% ipython --no-banner

In [1]: import numpy as np

In [2]: import numpy.linalg as la

In [3]: np.set_printoptions(precision=2, suppress=True, linewidth=140)

In [4]: rd = lambda a: np.round(a, 2) + 0

In [5]: W0 = np.array([[3.0, 4.0, 0.0, 0.0, 0.0, 0.0, 0.0],
   ...:     [4.0, 2.0, 4.0, 0.0, 0.0, 0.0, 0.0],
   ...:     [0.0, 4.0, -1.0, 4.0, 0.0, 0.0, 0.0],
   ...:     [0.0, 0.0, 4.0, 0.0, 4.0, 0.0, 0.0],
   ...:     [0.0, 0.0, 0.0, 4.0, -1.0, 4.0, 0.0],
   ...:     [0.0, 0.0, 0.0, 0.0, 4.0, 0.0, 4.0],
   ...:     [0.0, 0.0, 0.0, 0.0, 0.0, 4.0, -3.0]])

In [6]: print(W0)
[[ 3.  4.  0.  0.  0.  0.  0.]
 [ 4.  2.  4.  0.  0.  0.  0.]
 [ 0.  4. -1.  4.  0.  0.  0.]
 [ 0.  0.  4.  0.  4.  0.  0.]
 [ 0.  0.  0.  4. -1.  4.  0.]
 [ 0.  0.  0.  0.  4.  0.  4.]
 [ 0.  0.  0.  0.  0.  4. -3.]]

In [7]: def softmax(z):
   ...:     e = np.exp(z - z.max(axis=-1, keepdims=True))
   ...:     return e / e.sum(axis=-1, keepdims=True)
   ...: 

In [8]: rd(softmax(W0[1]))
Out[8]: array([0.45, 0.06, 0.45, 0.01, 0.01, 0.01, 0.01])

In [9]: print(rd(softmax(W0[1] + 5)))
[0.45 0.06 0.45 0.01 0.01 0.01 0.01]

In [10]: scores = W0 @ W0.T / np.sqrt(7)

In [11]: rd(softmax(scores + np.triu(np.full(scores.shape, -np.inf), 1)))
Out[11]: 
array([[1.  , 0.  , 0.  , 0.  , 0.  , 0.  , 0.  ],
       [0.  , 1.  , 0.  , 0.  , 0.  , 0.  , 0.  ],
       [0.  , 0.  , 1.  , 0.  , 0.  , 0.  , 0.  ],
       [0.  , 0.  , 0.  , 1.  , 0.  , 0.  , 0.  ],
       [0.  , 0.  , 0.  , 0.  , 1.  , 0.  , 0.  ],
       [0.  , 0.  , 0.  , 0.  , 0.  , 1.  , 0.  ],
       [0.  , 0.  , 0.  , 0.  , 0.03, 0.  , 0.97]])

In [12]: evals, vecs = la.eigh(W0)

In [13]: np.abs(vecs[:, -1]).round(6).argmax()
Out[13]: np.int64(1)

In [14]: rd(vecs.T @ vecs)
Out[14]: 
array([[1., 0., 0., 0., 0., 0., 0.],
       [0., 1., 0., 0., 0., 0., 0.],
       [0., 0., 1., 0., 0., 0., 0.],
       [0., 0., 0., 1., 0., 0., 0.],
       [0., 0., 0., 0., 1., 0., 0.],
       [0., 0., 0., 0., 0., 1., 0.],
       [0., 0., 0., 0., 0., 0., 1.]])

In [15]: (evals > 1e-8).sum(), (evals < -1e-8).sum()
Out[15]: (np.int64(3), np.int64(4))

In [16]: rd(evals)
Out[16]: array([-7.89, -5.97, -3.14, -0.02,  3.14,  5.97,  7.92])

In [17]: rd(vecs @ np.diag(evals) @ vecs.T)
Out[17]: 
array([[ 3.,  4.,  0.,  0.,  0.,  0.,  0.],
       [ 4.,  2.,  4.,  0.,  0.,  0.,  0.],
       [ 0.,  4., -1.,  4.,  0.,  0.,  0.],
       [ 0.,  0.,  4.,  0.,  4.,  0.,  0.],
       [ 0.,  0.,  0.,  4., -1.,  4.,  0.],
       [ 0.,  0.,  0.,  0.,  4.,  0.,  4.],
       [ 0.,  0.,  0.,  0.,  0.,  4., -3.]])

In [18]: print(rd(evals.sum()), np.trace(W0))
0.0 0.0

In [19]: arr = np.load("data.npy")

In [20]: arr
Out[20]: 
array([[ 1,  0,  0],
       [-1,  1,  0],
       [-2, -3,  1]])

In [21]: evals, vecs = la.eig(arr)

In [22]: rd(np.sort(la.eigvals(arr @ arr)))
Out[22]: array([1., 1., 1.])

In [23]: evals
Out[23]: array([1., 1., 1.])

In [24]: np.prod(evals)
Out[24]: np.float64(1.0)

In [25]: print(rd(np.sort(la.eigvals(arr.T))))
[1. 1. 1.]

In [26]: r0 = np.array([-3, 0, -3])

In [27]: Y = arr + np.outer(r0, np.eye(3)[1])

In [28]: Y
Out[28]: 
array([[ 1., -3.,  0.],
       [-1.,  1.,  0.],
       [-2., -6.,  1.]])

In [29]: la.matrix_rank(la.inv(Y) - la.inv(arr), tol=1e-8)
Out[29]: np.int64(1)

In [30]: r0 = np.array([6, 7])

In [31]: np.convolve(Y[1], r0)
Out[31]: array([-6., -1.,  7.,  0.])

In [32]: np.correlate(Y[1], Y[0], "full")
Out[32]: array([ 0.,  3., -4.,  1.,  0.])

In [33]: print(np.trace(arr))
3

In [34]: arr.inv()
---------------------------------------------------------------------------
AttributeError                            Traceback (most recent call last)
Cell In[34], line 1
----> 1 arr.inv()

AttributeError: 'numpy.ndarray' object has no attribute 'inv'

In [35]: rd(np.abs(la.eigvals(arr)).max())
Out[35]: np.float64(1.0)

In [36]: arr @ arr
Out[36]: 
array([[ 1,  0,  0],
       [-2,  1,  0],
       [-1, -6,  1]])

In [37]: rd(np.sort(np.abs(la.eigvals(arr))))
Out[37]: array([1., 1., 1.])

In [38]: proj = np.triu(np.array([[1, 1, 0], [2, 1, 0], [2, 1, 2]]), 1) + np.eye(3)

In [39]: Y = proj @ arr @ la.inv(proj)

In [40]: np.poly(Y)
Out[40]: array([ 1., -3.,  3., -1.])

In [41]: la.matrix_rank(Y)
Out[41]: np.int64(3)

In [42]: Y
Out[42]: 
array([[ 0.,  1.,  0.],
       [-1.,  2.,  0.],
       [-2., -1.,  1.]])

In [43]: K = np.load("run0.npy")

In [44]: K
Out[44]: 
array([[2, 2, 2, 2],
       [0, 1, 2, 1],
       [0, 0, 3, 0],
       [0, 0, 0, 2]])

In [45]: K @ K
Out[45]: 
array([[ 4,  6, 14, 10],
       [ 0,  1,  8,  3],
       [ 0,  0,  9,  0],
       [ 0,  0,  0,  4]])

In [46]: rd(np.sort(np.abs(la.eigvals(K))))
Out[46]: array([1., 2., 2., 3.])

In [47]: np.allclose(K @ K.T, K.T @ K)
Out[47]: False

In [48]: np.trace(K)
Out[48]: np.int64(8)

In [49]: Y = la.inv(K)

In [50]: rd(la.inv(Y))
Out[50]: 
array([[2., 2., 2., 2.],
       [0., 1., 2., 1.],
       [0., 0., 3., 0.],
       [0., 0., 0., 2.]])

In [51]: np.allclose(Y, K.T)
Out[51]: False

In [52]: K @ Y
Out[52]: 
array([[1., 0., 0., 0.],
       [0., 1., 0., 0.],
       [0., 0., 1., 0.],
       [0., 0., 0., 1.]])

In [53]: print(rd(la.det(K) * la.det(Y)))
1.0

In [54]: la.matrix_rank(K - K[0, 0] * np.eye(4))
Out[54]: np.int64(3)

In [55]: la.matrix_power(K - np.diag(np.diag(K)), 4)
Out[55]: 
array([[0, 0, 0, 0],
       [0, 0, 0, 0],
       [0, 0, 0, 0],
       [0, 0, 0, 0]])
